$ ipython --no-banner

In [1]: import numpy as np

In [2]: from numpy import linalg as LA

In [3]: np.set_printoptions(suppress=True, linewidth=120)

In [4]: data = np.load("sample1.npy")

In [5]: print(data)
[[ 3.714 -0.4   -1.3    1.6   -1.3  ]
 [-1.536  0.7    0.7   -0.6    0.4  ]
 [-1.518 -0.5    0.4   -0.8   -2.5  ]
 [ 3.223  0.4    0.6    1.5   -0.6  ]
 [ 0.513 -1.     0.7    0.2    1.4  ]
 [ 2.319  0.    -0.3    1.5    0.9  ]
 [-1.577 -0.5   -1.1   -0.8   -1.2  ]
 [ 1.211 -0.2   -0.1    0.4    0.3  ]
 [-0.118  0.4   -0.1   -0.1    1.1  ]
 [ 0.837  0.4    0.6    0.4    0.2  ]
 [ 0.171 -0.9   -1.8    0.2    1.7  ]
 [-2.796  1.    -1.    -1.7    0.5  ]
 [-1.224 -2.     1.3   -0.7    1.   ]
 [-4.839  0.9   -0.5   -2.5    0.5  ]
 [ 0.536  3.4   -0.4    0.1   -0.7  ]
 [ 0.952  0.1   -1.     0.5    0.3  ]
 [ 0.455  0.1    1.     0.1   -0.1  ]
 [ 0.953 -0.3    0.3    0.5   -1.   ]
 [ 1.085 -0.4    0.     0.5   -1.3  ]
 [ 0.476 -0.6    0.6    0.2   -2.1  ]
 [ 3.013  1.1   -1.7    1.5    0.9  ]
 [ 2.929  0.1   -0.5    1.3   -0.8  ]
 [ 4.717 -0.2   -0.8    2.3    1.3  ]
 [ 3.388  0.3    0.3    1.7   -0.4  ]
 [ 3.41  -1.6   -1.4    1.7   -0.3  ]
 [ 1.628 -1.9    0.4    0.9   -0.3  ]]

In [6]: cov = np.cov(data, rowvar=False)

In [7]: np.argwhere(np.triu(np.abs(np.corrcoef(data.T)) > 0.8, 1))
Out[7]: array([[0, 3]])

In [8]: np.round(np.corrcoef(data.T), 3)
Out[8]: 
array([[ 1.   , -0.128, -0.183,  0.993, -0.022],
       [-0.128,  1.   , -0.156, -0.153,  0.002],
       [-0.183, -0.156,  1.   , -0.175, -0.17 ],
       [ 0.993, -0.153, -0.175,  1.   ,  0.005],
       [-0.022,  0.002, -0.17 ,  0.005,  1.   ]])

In [9]: np.argsort(-data.std(axis=0).round(6), kind="stable")
Out[9]: array([0, 3, 4, 1, 2])

In [10]: print(np.round(data.std(axis=0), 3))
[2.173 1.054 0.847 1.102 1.063]

In [11]: np.round(LA.eigvalsh(cov)[::-1], 3)
Out[11]: array([6.214, 1.259, 1.153, 0.616, 0.012])

In [12]: print(round(float(np.corrcoef(data[:, 3], data[:, 2])[0, 1]), 3))
-0.175

In [13]: J = np.load("test0.npy")

In [14]: J.round(3)
Out[14]: 
array([[-2.167,  2.504, -1.146, -1.928],
       [-2.167, -0.102, -1.322,  3.089],
       [-0.813, -2.888, -2.125, -1.575],
       [ 2.438,  1.173, -2.902,  0.507]])

In [15]: blk = np.stack([J, 5 * J, J[::-1]])

In [16]: blk.shape
Out[16]: (3, 4, 4)

In [17]: np.round(LA.norm(blk, axis=(1, 2)), 3)
Out[17]: array([ 8., 40.,  8.])

In [18]: LA.matrix_rank(blk)
Out[18]: array([4, 4, 4])

In [19]: LA.matrix_rank(blk.reshape(3, -1))
Out[19]: np.int64(2)

In [20]: print(np.round(np.einsum("bij,cij->bc", blk, blk), 3) + 0)
[[  64.  320.    0.]
 [ 320. 1600.    0.]
 [   0.    0.   64.]]

In [21]: print((blk @ J.T).shape)
(3, 4, 4)
